% python3 -q
>>> import numpy as np
>>> np.set_printoptions(precision=3, suppress=True, linewidth=100, floatmode="fixed")
>>> def rd(a):
...     return np.round(a, 3) + 0
... 
>>> J = np.load("mat.npy")
>>> J
array([[1, 3, 0],
       [2, 2, 1],
       [2, 2, 1],
       [1, 3, 0],
       [0, 0, 0],
       [2, 2, 1],
       [2, 0, 0],
       [5, 5, 1],
       [0, 0, 0],
       [0, 0, 0],
       [2, 2, 1],
       [2, 0, 0],
       [0, 0, 0],
       [2, 2, 1],
       [1, 3, 0],
       [0, 0, 0],
       [0, 0, 0],
       [0, 0, 0],
       [0, 0, 0],
       [0, 0, 0],
       [0, 0, 0],
       [0, 0, 0],
       [2, 0, 0],
       [2, 2, 1],
       [0, 0, 0],
       [2, 0, 0]])
>>> lab = J[:, 1] > np.median(J[:, 1])
>>> u = J[lab].mean(axis=0) - J[~lab].mean(axis=0)
>>> u
array([1.500, 2.600, 0.700])
>>> np.argsort(-np.abs(u).round(6), kind="stable")
array([1, 0, 2])
>>> lab.astype(int)
array([1, 1, 1, 1, 0, 1, 0, 1, 0, 0, 1, 0, 0, 1, 1, 0, 0, 0, 0, 0, 0, 0, 0, 1, 0, 0])
>>> G = np.cov(J, rowvar=False)
>>> np.argsort(-J.std(axis=0).round(6), kind="stable")
array([1, 0, 2])
>>> rd(np.corrcoef(J.T))
array([[1.000, 0.690, 0.680],
       [0.690, 1.000, 0.625],
       [0.680, 0.625, 1.000]])
>>> rng = np.random.default_rng(2504)
>>> lab = rng.permutation(3)
>>> M2 = J[:, lab] * rng.choice([-1, 1], 3)
>>> M2
array([[-1,  0,  3],
       [-2, -1,  2],
       [-2, -1,  2],
       [-1,  0,  3],
       [ 0,  0,  0],
       [-2, -1,  2],
       [-2,  0,  0],
       [-5, -1,  5],
       [ 0,  0,  0],
       [ 0,  0,  0],
       [-2, -1,  2],
       [-2,  0,  0],
       [ 0,  0,  0],
       [-2, -1,  2],
       [-1,  0,  3],
       [ 0,  0,  0],
       [ 0,  0,  0],
       [ 0,  0,  0],
       [ 0,  0,  0],
       [ 0,  0,  0],
       [ 0,  0,  0],
       [ 0,  0,  0],
       [-2,  0,  0],
       [-2, -1,  2],
       [ 0,  0,  0],
       [-2,  0,  0]])
>>> left, _, Vt = np.linalg.svd(J.T @ M2)
>>> lab
array([0, 2, 1])
>>> rd(np.linalg.lstsq(J, M2)[0])
array([[-1.000,  0.000,  0.000],
       [ 0.000,  0.000,  1.000],
       [ 0.000, -1.000,  0.000]])
>>> rd(left @ Vt)
array([[-1.000,  0.000,  0.000],
       [ 0.000,  0.000,  1.000],
       [ 0.000, -1.000,  0.000]])
>>> Xs = (M2 - M2.mean(axis=0)) / M2.std(axis=0)
>>> rd(Xs.std(axis=0))
array([1.000, 1.000, 1.000])
>>> coef = np.linalg.lstsq(np.delete(Xs, 2, axis=1), Xs[:, 2])[0]
>>> rd(coef)
array([-0.492, -0.291])
>>> M = np.loadtxt("a.csv", delimiter=",")
>>> rd(M)
array([[ 0.294,  0.207, -0.013,  0.192,  0.102,  0.299,  0.169],
       [ 0.207,  0.746,  0.026,  0.146, -0.253,  0.094, -0.227],
       [-0.013,  0.026,  0.003, -0.008, -0.024, -0.020, -0.028],
       [ 0.192,  0.146, -0.008,  0.125,  0.060,  0.192,  0.103],
       [ 0.102, -0.253, -0.024,  0.060,  0.210,  0.166,  0.245],
       [ 0.299,  0.094, -0.020,  0.192,  0.166,  0.325,  0.238],
       [ 0.169, -0.227, -0.028,  0.103,  0.245,  0.238,  0.295]])
>>> np.linalg.cond(M) > 100
np.True_
>>> np.linalg.matrix_rank(M, rtol=0.1)
np.int64(2)
>>> [round(float(x), 3) for x in np.linalg.svd(M, compute_uv=False)[:3]]
[1.0, 1.0, 0.0]
>>> np.argsort(-np.linalg.norm(M, axis=0).round(6), kind="stable")[:3]
array([1, 5, 6])
